$ ipython --no-banner

In [1]: import numpy as np

In [2]: np.set_printoptions(suppress=True, linewidth=120)

In [3]: A = np.load("w.npy")

In [4]: A
Out[4]: 
array([[ 5., -1.,  1.,  2., -2.,  1.,  3.,  1., -1.,  0.,  3.],
       [-1.,  5., -1., -2.,  2., -1., -3., -1.,  1.,  0., -3.],
       [ 1., -1.,  5.,  2., -2.,  1.,  3.,  1., -1.,  0.,  3.],
       [ 2., -2.,  2.,  8., -4.,  2.,  6.,  2., -2.,  0.,  6.],
       [-2.,  2., -2., -4.,  8., -2., -6., -2.,  2.,  0., -6.],
       [ 1., -1.,  1.,  2., -2.,  5.,  3.,  1., -1.,  0.,  3.],
       [ 3., -3.,  3.,  6., -6.,  3., 13.,  3., -3.,  0.,  9.],
       [ 1., -1.,  1.,  2., -2.,  1.,  3.,  5., -1.,  0.,  3.],
       [-1.,  1., -1., -2.,  2., -1., -3., -1.,  5.,  0., -3.],
       [ 0.,  0.,  0.,  0.,  0.,  0.,  0.,  0.,  0.,  4.,  0.],
       [ 3., -3.,  3.,  6., -6.,  3.,  9.,  3., -3.,  0., 13.]])

In [5]: rng = np.random.default_rng(953)

In [6]: Y = A + rng.integers(-2, 3, (11, 1)) @ rng.integers(-2, 3, (1, 11))

In [7]: Y
Out[7]: 
array([[ 7.,  1.,  1.,  4.,  2., -1., -1., -3., -3.,  2., -1.],
       [-2.,  4., -1., -3.,  0.,  0., -1.,  1.,  2., -1., -1.],
       [ 3.,  1.,  5.,  4.,  2., -1., -1., -3., -3.,  2., -1.],
       [ 1., -3.,  2.,  7., -6.,  3.,  8.,  4., -1., -1.,  8.],
       [-1.,  3., -2., -3., 10., -3., -8., -4.,  1.,  1., -8.],
       [ 2.,  0.,  1.,  3.,  0.,  4.,  1., -1., -2.,  1.,  1.],
       [ 3., -3.,  3.,  6., -6.,  3., 13.,  3., -3.,  0.,  9.],
       [ 2.,  0.,  1.,  3.,  0.,  0.,  1.,  3., -2.,  1.,  1.],
       [ 0.,  2., -1., -1.,  4., -2., -5., -3.,  4.,  1., -5.],
       [ 2.,  2.,  0.,  2.,  4., -2., -4., -4., -2.,  6., -4.],
       [ 5., -1.,  3.,  8., -2.,  1.,  5., -1., -5.,  2.,  9.]])

In [8]: np.round(np.linalg.svd(Y - A, compute_uv=False), 1) + 0
Out[8]: array([22.,  0.,  0.,  0.,  0.,  0.,  0.,  0.,  0.,  0.,  0.])

In [9]: q, V = np.linalg.qr(A[:, :6])[0], np.linalg.qr(A[:, 6:])[0]

In [10]: sig = np.linalg.svd(q.T @ V, compute_uv=False)

In [11]: sig.round(1) + 0
Out[11]: array([1., 0., 0., 0., 0.])

In [12]: np.round(np.degrees(np.arccos(sig.clip(0, 1))), 1)
Out[12]: array([13.1, 90. , 90. , 90. , 90. ])

In [13]: T = np.stack([A, -3 * A, A[::-1]])

In [14]: np.linalg.matrix_rank(T.reshape(3, -1))
Out[14]: np.int64(2)

In [15]: np.round(np.linalg.norm(T, axis=(1, 2)), 1)
Out[15]: array([ 38.2, 114.5,  38.2])

In [16]: T.sum(axis=0)
Out[16]: 
array([[ -7.,  -1.,   1.,   2.,  -2.,   1.,   3.,   1.,  -1.,   0.,   7.],
       [  2., -10.,   2.,   4.,  -4.,   2.,   6.,   2.,  -2.,   4.,   6.],
       [ -3.,   3., -11.,  -6.,   6.,  -3.,  -9.,  -3.,   7.,   0.,  -9.],
       [ -3.,   3.,  -3., -14.,   6.,  -3.,  -9.,   1.,   3.,   0.,  -9.],
       [  7.,  -7.,   7.,  14., -22.,   7.,  25.,   7.,  -7.,   0.,  21.],
       [ -1.,   1.,  -1.,  -2.,   2.,  -5.,  -3.,  -1.,   1.,   0.,  -3.],
       [ -8.,   8.,  -8., -16.,  20.,  -8., -32.,  -8.,   8.,   0., -24.],
       [  0.,   0.,   0.,   4.,   0.,   0.,   0.,  -8.,   0.,   0.,   0.],
       [  3.,  -3.,   7.,   6.,  -6.,   3.,   9.,   3., -11.,   0.,   9.],
       [ -1.,   5.,  -1.,  -2.,   2.,  -1.,  -3.,  -1.,   1.,  -8.,  -3.],
       [ -1.,   5.,  -5., -10.,  10.,  -5., -15.,  -5.,   5.,   0., -23.]])

In [17]: A[11]
IndexError: index 11 is out of bounds for axis 0 with size 11


In [18]: np.diff(A, axis=0)
Out[18]: 
array([[ -6.,   6.,  -2.,  -4.,   4.,  -2.,  -6.,  -2.,   2.,   0.,  -6.],
       [  2.,  -6.,   6.,   4.,  -4.,   2.,   6.,   2.,  -2.,   0.,   6.],
       [  1.,  -1.,  -3.,   6.,  -2.,   1.,   3.,   1.,  -1.,   0.,   3.],
       [ -4.,   4.,  -4., -12.,  12.,  -4., -12.,  -4.,   4.,   0., -12.],
       [  3.,  -3.,   3.,   6., -10.,   7.,   9.,   3.,  -3.,   0.,   9.],
       [  2.,  -2.,   2.,   4.,  -4.,  -2.,  10.,   2.,  -2.,   0.,   6.],
       [ -2.,   2.,  -2.,  -4.,   4.,  -2., -10.,   2.,   2.,   0.,  -6.],
       [ -2.,   2.,  -2.,  -4.,   4.,  -2.,  -6.,  -6.,   6.,   0.,  -6.],
       [  1.,  -1.,   1.,   2.,  -2.,   1.,   3.,   1.,  -5.,   4.,   3.],
       [  3.,  -3.,   3.,   6.,  -6.,   3.,   9.,   3.,  -3.,  -4.,  13.]])

In [19]: A - A[0]
Out[19]: 
array([[ 0.,  0.,  0.,  0.,  0.,  0.,  0.,  0.,  0.,  0.,  0.],
       [-6.,  6., -2., -4.,  4., -2., -6., -2.,  2.,  0., -6.],
       [-4.,  0.,  4.,  0.,  0.,  0.,  0.,  0.,  0.,  0.,  0.],
       [-3., -1.,  1.,  6., -2.,  1.,  3.,  1., -1.,  0.,  3.],
       [-7.,  3., -3., -6., 10., -3., -9., -3.,  3.,  0., -9.],
       [-4.,  0.,  0.,  0.,  0.,  4.,  0.,  0.,  0.,  0.,  0.],
       [-2., -2.,  2.,  4., -4.,  2., 10.,  2., -2.,  0.,  6.],
       [-4.,  0.,  0.,  0.,  0.,  0.,  0.,  4.,  0.,  0.,  0.],
       [-6.,  2., -2., -4.,  4., -2., -6., -2.,  6.,  0., -6.],
       [-5.,  1., -1., -2.,  2., -1., -3., -1.,  1.,  4., -3.],
       [-2., -2.,  2.,  4., -4.,  2.,  6.,  2., -2.,  0., 10.]])

In [20]: np.linalg.matrix_rank(A)
Out[20]: np.int64(11)

In [21]: np.linalg.rank(A)
AttributeError: module 'numpy.linalg' has no attribute 'rank'


In [22]: A[:, 11]
IndexError: index 11 is out of bounds for axis 1 with size 11


In [23]: np.count_nonzero(A)
Out[23]: np.int64(101)

In [24]: np.zeros(11, 11)
TypeError: Cannot interpret '11' as a data type


In [25]: np.round(A.mean(axis=0), 1)
Out[25]: array([ 1.1, -0.4,  1.1,  1.8, -1.1,  1.1,  2.5,  1.1, -0.4,  0.4,  2.5])

In [26]: evals, V = np.linalg.eigh(A)

In [27]: np.round(np.linalg.eigvalsh(A + -1 * np.eye(11)), 1)
Out[27]: array([ 3.,  3.,  3.,  3.,  3.,  3.,  3.,  3.,  3.,  3., 35.])

In [28]: evals.sum(), np.trace(A)
Out[28]: (np.float64(76.0), np.float64(76.0))

In [29]: np.round(np.abs(V[:, -1]), 1)
Out[29]: array([0.2, 0.2, 0.2, 0.4, 0.4, 0.2, 0.5, 0.2, 0.2, 0. , 0.5])

In [30]: np.round(np.linalg.svd(A, compute_uv=False), 1)
Out[30]: array([36.,  4.,  4.,  4.,  4.,  4.,  4.,  4.,  4.,  4.,  4.])

In [31]: np.unique(evals.round(6) + 0, return_counts=True)[1]
Out[31]: array([10,  1])

In [32]: np.abs(V[:, -1]).round(6).argmax()
Out[32]: np.int64(6)
